$ python3 -q
>>> import numpy as np
>>> np.set_printoptions(precision=4, suppress=True, linewidth=160)
>>> def tidy(a):
...     return np.round(a, 4) + 0
... 
>>> E = np.load("block1.npy")
>>> print(tidy(E))
[[-0.2916  0.1125 -0.3189  0.5803]
 [ 0.175  -0.3719  0.2149  0.7772]
 [-0.2333  0.042  -0.8257  0.0211]
 [ 0.5832 -0.6256 -0.389  -0.1566]
 [-0.6999 -0.6752  0.1376 -0.185 ]]
>>> # keeps lengths
>>> Y = E / np.linalg.norm(E, axis=1, keepdims=True)
>>> G = Y @ Y.T
>>> print(tidy(np.degrees(np.arccos(np.clip(G[4, 1], -1, 1)))))
89.0842
>>> print((np.abs(G) > 0.9).astype(int))
[[1 0 0 0 0]
 [0 1 0 0 0]
 [0 0 1 0 0]
 [0 0 0 1 0]
 [0 0 0 0 1]]
>>> vec = np.array([8, 0, 6, 8])
>>> y = E @ vec
>>> beta, lr = np.zeros(4), 1 / np.linalg.norm(E, 2) ** 2
>>> for i in range(20):
...     beta -= lr * E.T @ (E @ beta - y)
...     if i % 5 == 0: print(i, round(np.linalg.norm(E @ beta - y), 4))
... 
0 0.0
5 0.0
10 0.0
15 0.0
>>> print(tidy(np.linalg.cond(E)))
1.0
>>> print(tidy(beta))
[8. 0. 6. 8.]
>>> r0 = np.array([-3, 3, -2])
>>> print(tidy(np.polyval(r0, E[2])))
[-2.8631 -1.8794 -6.5228 -1.938 ]
>>> Y = np.c_[E[:, :3] @ np.array([[-2, 2, 5], [3, -4, 1], [0, 0, -1]]), np.array([3, 0, -1, 0, 2])]
>>> print(tidy(Y))
[[ 0.9208 -1.0333 -1.0266  3.    ]
 [-1.4657  1.8376  0.288   0.    ]
 [ 0.5925 -0.6344 -0.2987 -1.    ]
 [-3.0432  3.6688  2.6795  0.    ]
 [-0.6259  1.301  -4.3121  2.    ]]
>>> print(np.linalg.matrix_rank(np.c_[E, Y]))
5
>>> print(np.linalg.matrix_rank(Y))
4
>>> print(tidy(np.linalg.norm(np.linalg.qr(E)[0].T @ Y, axis=0) ** 2 / ((Y ** 2).sum(axis=0) + 1e-12)))
[1.     1.     1.     0.5087]
>>> P = E @ np.linalg.solve(E.T @ E, E.T)
>>> print(np.linalg.matrix_rank(np.eye(5) - P))
1
>>> print(tidy((np.eye(5) - P) @ E))
[[0. 0. 0. 0.]
 [0. 0. 0. 0.]
 [0. 0. 0. 0.]
 [0. 0. 0. 0.]
 [0. 0. 0. 0.]]
>>> print(np.trace(P))
4.0
>>> print(tidy(P @ E[:, 3]))
[ 0.5803  0.7772  0.0211 -0.1566 -0.185 ]
>>> print(tidy(np.linalg.eigvalsh(P)))
[0. 1. 1. 1. 1.]
>>> arr = np.load("dump.npy")
>>> print(arr)
[[-2  0]
 [ 0 -2]]
>>> vals, vecs = np.linalg.eig(arr)
>>> print(vals)
[-2. -2.]
>>> print(arr @ vecs[:, 0] - vals[0] * vecs[:, 0])
[0. 0.]
>>> print(tidy(np.sort(np.linalg.eigvals(np.linalg.inv(arr)))))
[-0.5 -0.5]
>>> G = arr.T @ arr
>>> print(tidy(np.linalg.svd(arr, compute_uv=False) ** 2))
[4. 4.]
>>> print(np.diag(G))
[4 4]
>>> print(np.trace(G), (arr ** 2).sum())
8 8
>>> P = np.triu(np.array([[2, -1], [2, 2]]), 1) + np.eye(2)
>>> Y = P @ arr @ np.linalg.inv(P)
>>> print(np.trace(Y), np.trace(arr))
-4.0 -4
>>> print(np.poly(Y))
[1. 4. 4.]
>>> print(tidy(np.linalg.det(Y)))
4.0
>>> print(np.linalg.matrix_rank(Y))
2
>>> print(Y)
[[-2.  0.]
 [ 0. -2.]]
>>> F = np.load("out19.npy")
>>> print(F)
[[ 25  25 -25   0 -15]
 [ 25  25 -25   0 -15]
 [-25 -25  25   0  15]
 [  0   0   0   0   0]
 [-15 -15  15   0   9]]
>>> vals, vecs = np.linalg.eigh(F)
>>> print(tidy(vecs.T @ F @ vecs))
[[ 0.  0.  0.  0.  0.]
 [ 0.  0.  0.  0.  0.]
 [ 0.  0.  0.  0.  0.]
 [ 0.  0.  0.  0.  0.]
 [ 0.  0.  0.  0. 84.]]
>>> print(np.unique(vals.round(6) + 0, return_counts=True)[1])
[4 1]
>>> print(tidy(np.abs(vecs[:, -1])))
[0.5455 0.5455 0.5455 0.     0.3273]
>>> print(np.abs(vecs[:, -1]).round(6).argmax())
0
>>> print(tidy(np.linalg.eigvalsh(F + 5 * np.eye(5))))
[ 5.  5.  5.  5. 89.]
>>> print(tidy(np.linalg.eigvalsh(F @ F)))
[   0.    0.    0.    0. 7056.]
>>> print(vals.sum(), np.trace(F))
84.0 84
>>> rk = np.linalg.matrix_rank(F)
>>> print(rk)
1
>>> null = np.linalg.svd(F)[2][rk:].T
>>> print([int(np.linalg.matrix_rank(F[:i])) for i in range(1, len(F) + 1)])
[1, 1, 1, 1, 1]
>>> print(np.allclose(F @ null, 0))
True
>>> print(tidy(null @ null.T))
[[ 0.7024 -0.2976  0.2976  0.      0.1786]
 [-0.2976  0.7024  0.2976  0.      0.1786]
 [ 0.2976  0.2976  0.7024  0.     -0.1786]
 [ 0.      0.      0.      1.      0.    ]
 [ 0.1786  0.1786 -0.1786  0.      0.8929]]
>>> mat = np.array([[-2, -2, -1], [-2, -1, 2], [-2, 2, 1], [1, -1, 2], [-10, -6, 7]])
>>> rng = np.random.default_rng(673)
>>> z = rng.permutation(3)
>>> Y = mat[:, z] * rng.choice([-1, 1], 3)
>>> print(Y)
[[ -2  -1  -2]
 [ -1   2  -2]
 [  2   1  -2]
 [ -1   2   1]
 [ -6   7 -10]]
>>> left, _, Vt = np.linalg.svd(mat.T @ Y)
>>> print(tidy(np.linalg.lstsq(mat, Y)[0]))
[[0. 0. 1.]
 [1. 0. 0.]
 [0. 1. 0.]]
>>> print(tidy(left @ Vt))
[[0. 0. 1.]
 [1. 0. 0.]
 [0. 1. 0.]]
>>> print(z)
[1 2 0]
>>> def softmax(z):
...     e = np.exp(z - z.max(axis=-1, keepdims=True))
...     return e / e.sum(axis=-1, keepdims=True)
... 
>>> print(tidy(softmax(10 * Y[1])))
[0. 1. 0.]
>>> print(softmax(Y).sum(axis=1))
[1. 1. 1. 1. 1.]
>>> print(tidy(softmax(Y[1])))
[0.0466 0.9362 0.0171]
>>> att = Y @ Y.T / np.sqrt(3)
>>> print(tidy(softmax(att)[1] @ Y))
[ -6.   7. -10.]
>>> print(softmax(att).round(6).argmax(axis=1))
[4 4 4 4 4]
>>> print(tidy(softmax(att)))
[[0.0001 0.     0.     0.     0.9999]
 [0.     0.     0.     0.     1.    ]
 [0.0001 0.0017 0.0303 0.0001 0.9679]
 [0.0009 0.0157 0.0009 0.0888 0.8938]
 [0.     0.     0.     0.     1.    ]]
>>> print(arr @ arr)
[[4 0]
 [0 4]]
>>> vec = np.array([1, 1, 0])
>>> y = mat @ vec
>>> print(tidy(np.linalg.lstsq(mat, y)[0]))
[1. 1. 0.]
>>> print(tidy(np.linalg.solve(mat.T @ mat, mat.T @ y)))
[1. 1. 0.]
>>> print(y)
[ -4  -3   0   0 -16]
>>> y = y + 0.3 * rng.normal(size=5)
>>> print(tidy(y))
[ -4.0343  -2.7176  -0.1514   0.0736 -16.0295]
>>> beta, *_ = np.linalg.lstsq(mat, y)
>>> print(tidy(beta))
[1.038  0.9685 0.0306]
>>> print(tidy(np.linalg.norm(y - mat @ beta)))
0.2803
>>> J = np.array([[1.0, 0.5], [0.5, 1.0]])
>>> r0 = np.array([2, 3])
>>> Y = J + np.outer(r0, np.eye(2)[0])
>>> print(np.linalg.matrix_rank(Y - J))
1
>>> print(Y)
[[3.  0.5]
 [3.5 1. ]]
>>> X = np.load("data.npy")
>>> print(X)
[[1.     0.5    0.25   0.125  0.0625 0.0312]
 [0.5    1.     0.5    0.25   0.125  0.0625]
 [0.25   0.5    1.     0.5    0.25   0.125 ]
 [0.125  0.25   0.5    1.     0.5    0.25  ]
 [0.0625 0.125  0.25   0.5    1.     0.5   ]
 [0.0312 0.0625 0.125  0.25   0.5    1.    ]]
>>> left, s, Vt = np.linalg.svd(X, full_matrices=False)
>>> print(left.shape, s.shape, Vt.shape)
(6, 6) (6,) (6, 6)
>>> print(tidy(s))
[2.3934 1.4351 0.8462 0.5565 0.4166 0.3522]
>>> print(tidy(np.cumsum(s ** 2) / np.sum(s ** 2)))
[0.6287 0.8548 0.9333 0.9673 0.9864 1.    ]
>>> print(np.abs(left[:, 0]).round(6).argmax())
2
>>> print(tidy(s / s[0]))
[1.     0.5996 0.3536 0.2325 0.174  0.1471]
>>> theta = np.radians(72)
>>> r_ = np.eye(6)
>>> r_[3, 3] = r_[4, 4] = np.cos(theta)
>>> r_[3, 4], r_[4, 3] = -np.sin(theta), np.sin(theta)
>>> print(tidy(r_))
[[ 1.      0.      0.      0.      0.      0.    ]
 [ 0.      1.      0.      0.      0.      0.    ]
 [ 0.      0.      1.      0.      0.      0.    ]
 [ 0.      0.      0.      0.309  -0.9511  0.    ]
 [ 0.      0.      0.      0.9511  0.309   0.    ]
 [ 0.      0.      0.      0.      0.      1.    ]]
>>> Y = X @ r_.T
>>> print(np.allclose(np.linalg.norm(X, axis=1), np.linalg.norm(Y, axis=1)))
True
>>> print(np.allclose(X @ X.T, Y @ Y.T))
True
